% python3 -q
>>> import numpy as np
>>> from numpy import linalg as LA
>>> np.set_printoptions(precision=1, suppress=True, linewidth=140)
>>> A = np.array([[10.6, -19.9, 19.9, -19.5],
...     [9.6, -19.7, 19.1, -21.9],
...     [9.1, -19.3, 20.5, -18.1],
...     [10.5, -19.9, 20.0, -21.1],
...     [11.1, -19.5, 22.0, -21.1],
...     [7.8, -20.7, 19.2, -20.3],
...     [9.2, -19.6, 21.5, -19.6],
...     [10.2, -19.5, 20.2, -21.2],
...     [9.3, -20.4, 20.7, -18.8],
...     [8.8, -18.5, 21.9, -20.3],
...     [10.0, -19.3, 22.4, -19.6],
...     [10.1, -20.5, 20.6, -19.0]])
>>> z = A[:, 2] > np.median(A[:, 2])
>>> u = A[z].mean(axis=0) - A[~z].mean(axis=0)
>>> np.argsort(-np.abs(u).round(6), kind="stable")
array([2, 3, 1, 0])
>>> B = np.c_[A[:, :2] @ np.array([[3, 6], [6, 6]]), np.array([1, 1, 1, 2, 0, 2, 1, 2, 2, 1, 2, 2])]
>>> B
array([[ -87.6,  -55.8,    1. ],
       [ -89.4,  -60.6,    1. ],
       [ -88.5,  -61.2,    1. ],
       [ -87.9,  -56.4,    2. ],
       [ -83.7,  -50.4,    0. ],
       [-100.8,  -77.4,    2. ],
       [ -90. ,  -62.4,    1. ],
       [ -86.4,  -55.8,    2. ],
       [ -94.5,  -66.6,    2. ],
       [ -84.6,  -58.2,    1. ],
       [ -85.8,  -55.8,    2. ],
       [ -92.7,  -62.4,    2. ]])
>>> LA.matrix_rank(np.c_[A, B])
np.int64(5)
>>> LA.norm(LA.qr(A)[0].T @ B, axis=0) ** 2 / ((B ** 2).sum(axis=0) + 1e-12)
array([1. , 1. , 0.9])
>>> Xs = B - B.mean(axis=0)
>>> Uu, sig, Vt = LA.svd(Xs, full_matrices=False)
>>> np.round(Vt[0] * np.sign(Vt[0, np.abs(Vt[0]).argmax()]), 1) + 0
array([0.6, 0.8, 0. ])
>>> np.round(Xs.mean(axis=0), 1) + 0
array([0., 0., 0.])
>>> np.searchsorted(np.cumsum(sig ** 2) / (sig ** 2).sum(), 0.9) + 1
np.int64(1)
>>> np.round((sig ** 2).sum() ** 2 / (sig ** 4).sum(), 1)
np.float64(1.1)
>>> np.abs(Vt[-1])
array([0.1, 0.1, 1. ])
>>> np.abs(Vt[0]).argmax()
np.int64(1)
>>> (np.sign(Uu[:, 0]) == np.sign(Uu[0, 0])).astype(int)
array([1, 0, 0, 1, 1, 0, 0, 1, 0, 1, 1, 0])
>>> sig
array([27.5,  4. ,  1.9])
>>> W0 = np.load("arr.npy")
>>> W0
array([[-10.3,  -5.6,  -2.3,  -2.2],
       [  6.4,   3.5,   1.4,   1.5],
       [ -4.8,  -2.5,  -1. ,  -1. ],
       [-11.2,  -6.1,  -2.5,  -2.4],
       [  3.7,   2.2,   0.8,   0.9],
       [  8.9,   4.8,   2.1,   2. ],
       [ 13.7,   7.6,   2.9,   3. ],
       [ -1.2,  -0.6,  -0.5,  -0.2],
       [  7.2,   3.8,   1.7,   1.5],
       [ -2.2,  -1.2,  -0.5,  -0.4],
       [-13.7,  -7.7,  -3. ,  -2.9],
       [  0.6,   0.5,   0. ,   0. ],
       [ -4.3,  -2.2,  -1. ,  -0.8],
       [  2.4,   1.2,   0.6,   0.4],
       [ -4.1,  -2.2,  -0.8,  -0.9],
       [ -4.4,  -2.4,  -1.1,  -1. ],
       [ -9.2,  -5.2,  -2.2,  -2.1]])
>>> z = W0[:, 0] > np.median(W0[:, 0])
>>> u = W0[z].mean(axis=0) - W0[~z].mean(axis=0)
>>> (((W0 - W0.mean(axis=0)) @ u > 0) == z).mean()
np.float64(1.0)
>>> Xs = (W0 - W0.mean(axis=0)) / W0.std(axis=0)
>>> np.argwhere(np.abs(Xs) > 2)
array([[6, 0],
       [6, 1],
       [6, 3]])
>>> print(Xs.std(axis=0))
[1. 1. 1. 1.]
>>> coef = LA.lstsq(np.delete(Xs, 0, axis=1), Xs[:, 0])[0]
>>> print(coef.round(1) + 0)
[0.7 0.2 0. ]
>>> data = np.load("run2.npy")
>>> print(data)
[[7 4]
 [4 5]]
>>> # symmetric, so the eigenvalues are real
>>> evals, vecs = LA.eigh(data)
>>> (evals > 1e-8).sum(), (evals < -1e-8).sum()
(np.int64(2), np.int64(0))
>>> LA.svd(data, compute_uv=False)
array([10.1,  1.9])
>>> np.round(vecs.T @ vecs, 1) + 0
array([[1., 0.],
       [0., 1.]])
>>> np.unique(evals.round(6) + 0, return_counts=True)[1]
array([1, 1])
>>> print(evals.sum(), np.trace(data))
12.0 12
>>> np.abs(vecs[:, -1])
array([0.8, 0.6])
>>> F = np.load("out6.npy")
>>> F
array([[2., 1., 0.],
       [0., 2., 1.],
       [0., 0., 2.]])
>>> B = LA.invert(F)
Traceback (most recent call last):
  File "<python-input-43>", line 1, in <module>
    B = LA.invert(F)
        ^^^^^^^^^
AttributeError: module 'numpy.linalg' has no attribute 'invert'
>>> B = LA.inv(F)
>>> F @ B
array([[1., 0., 0.],
       [0., 1., 0.],
       [0., 0., 1.]])
>>> LA.det(F) * B
array([[ 4., -2.,  1.],
       [ 0.,  4., -2.],
       [ 0.,  0.,  4.]])
>>> round(float(LA.slogdet(F)[0]), 1)
1.0
>>> LA.inv(B)
array([[2., 1., 0.],
       [0., 2., 1.],
       [0., 0., 2.]])
>>> round(LA.det(F) * LA.det(B), 1)
np.float64(1.0)
>>> np.allclose(B, F.T)
False
>>> F.inv()
Traceback (most recent call last):
  File "<python-input-51>", line 1, in <module>
    F.inv()
    ^^^^^
AttributeError: 'numpy.ndarray' object has no attribute 'inv'
>>> np.sort(np.abs(LA.eigvals(F)))
array([2., 2., 2.])
>>> (F + F.T) / 2
array([[2. , 0.5, 0. ],
       [0.5, 2. , 0.5],
       [0. , 0.5, 2. ]])
>>> round(LA.det(F), 1)
np.float64(8.0)
>>> LA.matrix_power(F, 3)
array([[ 8., 12.,  6.],
       [ 0.,  8., 12.],
       [ 0.,  0.,  8.]])
>>> hat = np.triu(np.array([[-1, 2, 2], [1, 0, 0], [-1, -2, -1]]), 1) + np.eye(3)
>>> B = hat @ F @ LA.inv(hat)
>>> hat @ F - F @ hat
array([[0., 0., 2.],
       [0., 0., 0.],
       [0., 0., 0.]])
>>> np.poly(B)
array([ 1., -6., 12., -8.])
>>> round(LA.det(B), 1)
np.float64(8.0)
>>> evals, vecs = LA.eig(F)
>>> np.prod(evals)
np.float64(8.0)
>>> print(F @ vecs[:, 0] - evals[0] * vecs[:, 0])
[0. 0. 0.]
>>> x = np.array([2, -1, -1])
>>> (F * x).sum(axis=1)
array([ 3., -3., -2.])
>>> F @ np.ones(3)
array([3., 3., 2.])
>>> F @ x
array([ 3., -3., -2.])
>>> LA.norm(F @ x) <= LA.norm(F, 2) * LA.norm(x) + 1e-9
np.True_
>>> F @ np.eye(3)[2]
array([0., 1., 2.])
>>> J = np.loadtxt("sample14.csv", delimiter=",")
>>> J
array([[ 17.4,   2.7, -19.2],
       [  8.8, -14.7,  -7.9],
       [ -4.7,  -4.6,   6.2],
       [ 26.5,   2.6,  22.3],
       [-25.4, -41.2,   2.9],
       [  7.5,  32.9,  22.6],
       [ 20.6,  16.7,  12.3],
       [  6.3,  17.8, -19.8],
       [  1.1,   5.4,  11.1],
       [ -6.2, -17.8,   7.5],
       [  4. , -23.7,  14. ],
       [ -3.5,  23. ,   0.7]])
>>> z = J[:, 2] > np.median(J[:, 2])
>>> u = J[z].mean(axis=0) - J[~z].mean(axis=0)
>>> np.round((((J - J.mean(axis=0)) @ u > 0) == z).mean(), 1)
np.float64(0.9)
>>> ((J - J.mean(axis=0)) @ u > 0).astype(int)
array([0, 0, 0, 1, 0, 1, 1, 0, 1, 0, 1, 0])
>>> u
array([ 9.1,  5.5, 21.1])
>>> Xs = J - J.mean(axis=0)
>>> vecs = LA.svd(Xs)[2][:1]
>>> B = Xs - Xs @ vecs.T @ vecs
>>> np.cov(Xs @ vecs.T, rowvar=False)
array(532.4)
>>> round(float(LA.norm(B) / LA.norm(Xs)), 1)
0.6
>>> x = np.array([1, -2, -3])
>>> target = J @ x
>>> target
array([  69.6,   61.9,  -14.1,  -45.6,   48.3, -126.1,  -49.7,   30.1,  -43. ,    6.9,    9.4,  -51.6])
>>> np.round(LA.pinv(J) @ J, 1) + 0
array([[1., 0., 0.],
       [0., 1., 0.],
       [0., 0., 1.]])
>>> print(LA.solve(J.T @ J, J.T @ target))
[ 1. -2. -3.]
>>> rng = np.random.default_rng(5833)
>>> target = target + 0.3 * rng.normal(size=12)
>>> target
array([  69.6,   61.9,  -13.7,  -45.4,   48.3, -125.8,  -49.4,   30.1,  -42.8,    6.9,    9.3,  -51.6])
>>> coef, *_ = LA.lstsq(J, target)
>>> np.round(J.T @ (target - J @ coef), 1) + 0
array([0., 0., 0.])
>>> coef
array([ 1., -2., -3.])
